$ ipython --no-banner

In [1]: import numpy as np

In [2]: import numpy.linalg as la

In [3]: np.set_printoptions(suppress=True, linewidth=200)

In [4]: rd = lambda a: np.round(a, 2) + 0

In [5]: K = np.load("a.npy")

In [6]: K
Out[6]: 
array([[ 6,  0,  5,  0],
       [ 0,  1,  0, -7],
       [ 4,  0, -5,  0],
       [ 0, -5,  0,  5]])

In [7]: W1 = np.array([[3, 2], [0, 2], [3, 0], [3, 2]])

In [8]: c = np.array([5, 0])

In [9]: hid = np.maximum(K @ W1 + c, 0)

In [10]: (hid > 0).astype(int)
Out[10]: 
array([[1, 1],
       [0, 0],
       [1, 1],
       [1, 0]])

In [11]: (hid > 0).mean(axis=0)
Out[11]: array([0.75, 0.5 ])

In [12]: W2 = np.array([[-3, -3, -2], [-1, -1, 2]])

In [13]: W1 @ W2
Out[13]: 
array([[-11, -11,  -2],
       [ -2,  -2,   4],
       [ -9,  -9,  -6],
       [-11, -11,  -2]])

In [14]: rd(np.sort(np.abs(la.eigvals(K))))
Out[14]: array([3.24, 6.59, 7.59, 9.24])

In [15]: (K + K.T) / 2
Out[15]: 
array([[ 6. ,  0. ,  4.5,  0. ],
       [ 0. ,  1. ,  0. , -6. ],
       [ 4.5,  0. , -5. ,  0. ],
       [ 0. , -6. ,  0. ,  5. ]])

In [16]: K @ K
Out[16]: 
array([[ 56,   0,   5,   0],
       [  0,  36,   0, -42],
       [  4,   0,  45,   0],
       [  0, -30,   0,  60]])

In [17]: la.matrix_power(K, 3)
Out[17]: 
array([[ 356,    0,  255,    0],
       [   0,  246,    0, -462],
       [ 204,    0, -205,    0],
       [   0, -330,    0,  510]])

In [18]: np.allclose(K, K.T)
Out[18]: False

In [19]: rd(np.abs(la.eigvals(K)).max())
Out[19]: np.float64(9.24)

In [20]: th = np.radians(15)

In [21]: r_ = np.eye(4)

In [22]: r_[0, 0] = r_[2, 2] = np.cos(th)

In [23]: r_[0, 2], r_[2, 0] = -np.sin(th), np.sin(th)

In [24]: rd(r_)
Out[24]: 
array([[ 0.97,  0.  , -0.26,  0.  ],
       [ 0.  ,  1.  ,  0.  ,  0.  ],
       [ 0.26,  0.  ,  0.97,  0.  ],
       [ 0.  ,  0.  ,  0.  ,  1.  ]])

In [25]: A2 = K @ r_.T

In [26]: rd(A2)
Out[26]: 
array([[ 4.5 ,  0.  ,  6.38,  0.  ],
       [ 0.  ,  1.  ,  0.  , -7.  ],
       [ 5.16,  0.  , -3.79,  0.  ],
       [ 0.  , -5.  ,  0.  ,  5.  ]])

In [27]: np.flatnonzero(la.matrix_power((A2 != 0) + (A2.T != 0) + np.eye(4), 4)[3])
Out[27]: array([1, 3])

In [28]: (A2 != 0).astype(int)
Out[28]: 
array([[1, 0, 1, 0],
       [0, 1, 0, 1],
       [1, 0, 1, 0],
       [0, 1, 0, 1]])

In [29]: rd(la.det(A2))
Out[29]: np.float64(1500.0)

In [30]: (la.matrix_power((A2 != 0) + (A2.T != 0) + np.eye(4), 4) > 0).astype(int)
Out[30]: 
array([[1, 0, 1, 0],
       [0, 1, 0, 1],
       [1, 0, 1, 0],
       [0, 1, 0, 1]])

In [31]: rd(A2 @ A2)
Out[31]: 
array([[ 53.18,   0.  ,   4.51,   0.  ],
       [  0.  ,  36.  ,   0.  , -42.  ],
       [  3.65,   0.  ,  47.32,   0.  ],
       [  0.  , -30.  ,   0.  ,  60.  ]])

In [32]: A2 = K / la.norm(K, axis=1, keepdims=True)

In [33]: C2 = A2 @ A2.T

In [34]: rd(la.norm(A2, axis=1))
Out[34]: array([1., 1., 1., 1.])

In [35]: rng = np.random.default_rng(718981)

In [36]: z = rng.integers(0, 3, 4)

In [37]: feats = np.triu((z[:, None] == z) & (rng.random((4, 4)) < 0.8), 1).astype(int)

In [38]: feats += feats.T

In [39]: feats
Out[39]: 
array([[0, 1, 0, 0],
       [1, 0, 0, 0],
       [0, 0, 0, 0],
       [0, 0, 0, 0]])

In [40]: la.lstsq(feats[:-1].T, feats[-1])[2]
Out[40]: np.int32(2)

In [41]: try:
    ...:     la.inv(feats)
    ...: except la.LinAlgError as e:
    ...:     print(e)
    ...: 
Singular matrix

In [42]: feats @ feats
Out[42]: 
array([[1, 0, 0, 0],
       [0, 1, 0, 0],
       [0, 0, 0, 0],
       [0, 0, 0, 0]])

In [43]: np.argwhere(np.triu(feats))
Out[43]: array([[0, 1]])

In [44]: feats.sum(axis=0)
Out[44]: array([1, 1, 0, 0])

In [45]: np.trace(feats @ feats @ feats) // 6
Out[45]: np.int64(0)

In [46]: L = np.diag(feats.sum(axis=1)) - feats

In [47]: round(la.det(L[1:, 1:]))
Out[47]: 0

In [48]: L
Out[48]: 
array([[ 1, -1,  0,  0],
       [-1,  1,  0,  0],
       [ 0,  0,  0,  0],
       [ 0,  0,  0,  0]])

In [49]: rd(la.eigvalsh(L))
Out[49]: array([0., 0., 0., 2.])

In [50]: arr = np.load("case14.npy")

In [51]: arr
Out[51]: 
array([[-1.,  0.,  0.],
       [ 0., -1.,  0.],
       [ 0.,  0., -1.]])

In [52]: z = rng.permutation(3)

In [53]: A2 = arr[:, z] * rng.choice([-1, 1], 3)

In [54]: A2
Out[54]: 
array([[ 1., -0., -0.],
       [-0., -0.,  1.],
       [-0.,  1., -0.]])

In [55]: U, _, Vh = la.svd(arr.T @ A2)

In [56]: U @ Vh
Out[56]: 
array([[-1.,  0.,  0.],
       [ 0.,  0., -1.],
       [ 0., -1.,  0.]])

In [57]: rd(la.matrix_power(arr - np.diag(np.diag(arr)), 3))
Out[57]: 
array([[0., 0., 0.],
       [0., 0., 0.],
       [0., 0., 0.]])

In [58]: rd(np.sort(la.eigvals(arr)))
Out[58]: array([-1., -1., -1.])

In [59]: rd(la.norm(arr, axis=0))
Out[59]: array([1., 1., 1.])

In [60]: arr.T @ arr
Out[60]: 
array([[1., 0., 0.],
       [0., 1., 0.],
       [0., 0., 1.]])

In [61]: rd(la.svd(arr, compute_uv=False))
Out[61]: array([1., 1., 1.])

In [62]: arr[:, 1] @ arr[:, 0]
Out[62]: np.float64(0.0)

In [63]: rd(la.pinv(arr))
Out[63]: 
array([[-1.,  0.,  0.],
       [ 0., -1.,  0.],
       [ 0.,  0., -1.]])

In [64]: np.unravel_index(np.abs(arr).argmax(), arr.shape)
Out[64]: (np.int64(0), np.int64(0))

In [65]: la.matrix_rank(arr)
Out[65]: np.int64(3)

In [66]: arr.shape
Out[66]: (3, 3)

In [67]: np.diff(arr, axis=0)
Out[67]: 
array([[ 1., -1.,  0.],
       [ 0.,  1., -1.]])

In [68]: np.count_nonzero(arr)
Out[68]: np.int64(3)

In [69]: arr.sum(axis=0)
Out[69]: array([-1., -1., -1.])

In [70]: arr - arr[0]
Out[70]: 
array([[ 0.,  0.,  0.],
       [ 1., -1.,  0.],
       [ 1.,  0., -1.]])

In [71]: rd(la.svd(arr, compute_uv=False))
Out[71]: array([1., 1., 1.])

In [72]: proj = np.triu(np.array([[1, 1, 2], [0, 2, 3], [0, 1, 1]]), 1) + np.eye(3)

In [73]: A2 = proj @ arr @ la.inv(proj)

In [74]: rd(la.det(A2))
Out[74]: np.float64(-1.0)

In [75]: la.matrix_rank(A2)
Out[75]: np.int64(3)

In [76]: proj @ arr - arr @ proj
Out[76]: 
array([[0., 0., 0.],
       [0., 0., 0.],
       [0., 0., 0.]])

In [77]: np.trace(A2), np.trace(arr)
Out[77]: (np.float64(-3.0), np.float64(-3.0))

In [78]: A2 = np.array([[1, 1, 2, 1], [0, 1, 2, 1], [0, 1, 0, 1], [1, 1, 0, 2]])

In [79]: M = A2 + A2.T

In [80]: M
Out[80]: 
array([[2, 1, 2, 2],
       [1, 2, 3, 2],
       [2, 3, 0, 1],
       [2, 2, 1, 4]])

In [81]: [round(float(la.det(M[:i, :i])), 2) + 0 for i in range(1, 5)]
Out[81]: [2.0, 3.0, -14.0, -35.0]

In [82]: rd(la.eigvalsh(M).min())
Out[82]: np.float64(-2.53)

In [83]: try:
    ...:     la.cholesky(M)
    ...: except la.LinAlgError as e:
    ...:     print(repr(e))
    ...: 
LinAlgError('Matrix is not positive definite')

In [84]: W1 = np.array([[-1, 1, 2, 2, 0, -1],
    ...:     [1, 1, -2, 2, -1, 2],
    ...:     [1, -1, 1, 1, -2, 2],
    ...:     [2, 2, 1, 1, 2, 1]])

In [85]: c = np.array([-1, -3, -3, 3, 2, -2])

In [86]: hid = np.maximum(M @ W1 + c, 0)

In [87]: (hid > 0).mean(axis=0)
Out[87]: array([1.  , 1.  , 0.5 , 1.  , 0.75, 1.  ])

In [88]: (hid > 0).astype(int)
Out[88]: 
array([[1, 1, 1, 1, 1, 1],
       [1, 1, 0, 1, 0, 1],
       [1, 1, 0, 1, 1, 1],
       [1, 1, 1, 1, 1, 1]])

In [89]: hid
Out[89]: 
array([[ 4,  2,  3, 13,  1,  4],
       [ 7,  1,  0, 14,  0,  9],
       [ 2,  4,  0, 14,  1,  3],
       [ 8,  8,  2, 16,  6,  6]])

In [90]: W2 = np.array([[2, -1, -1],
    ...:     [4, 5, 2],
    ...:     [-3, -5, 2],
    ...:     [-3, -2, 5],
    ...:     [3, 1, -3],
    ...:     [2, -1, 3]])

In [91]: W1 @ W2
Out[91]: 
array([[-12,  -7,  14],
       [  7,   7,  16],
       [-10, -17,  16],
       [ 14,   2,   6]])

In [92]: (hid @ W2).round(6).argmax(axis=1)
Out[92]: array([2, 2, 2, 2])

In [93]: z = rng.permutation(4)

In [94]: A2 = M[:, z] * rng.choice([-1, 1], 4)

In [95]: A2
Out[95]: 
array([[ 2,  2, -2, -1],
       [ 3,  2, -1, -2],
       [ 0,  1, -2, -3],
       [ 1,  4, -2, -2]])

In [96]: U, _, Vh = la.svd(M.T @ A2)

In [97]: rd(la.lstsq(M, A2)[0])
Out[97]: 
array([[ 0.,  0., -1.,  0.],
       [ 0.,  0.,  0., -1.],
       [ 1.,  0.,  0.,  0.],
       [ 0.,  1.,  0.,  0.]])

In [98]: rd(U @ Vh)
Out[98]: 
array([[ 0.,  0., -1.,  0.],
       [ 0.,  0.,  0., -1.],
       [ 1.,  0.,  0.,  0.],
       [ 0.,  1.,  0.,  0.]])

In [99]: z
Out[99]: array([2, 3, 0, 1])

In [100]: A2 = M / np.sqrt((M ** 2).mean(axis=1, keepdims=True))

In [101]: M - M.mean(axis=1, keepdims=True)
Out[101]: 
array([[ 0.25, -0.75,  0.25,  0.25],
       [-1.  ,  0.  ,  1.  ,  0.  ],
       [ 0.5 ,  1.5 , -1.5 , -0.5 ],
       [-0.25, -0.25, -1.25,  1.75]])
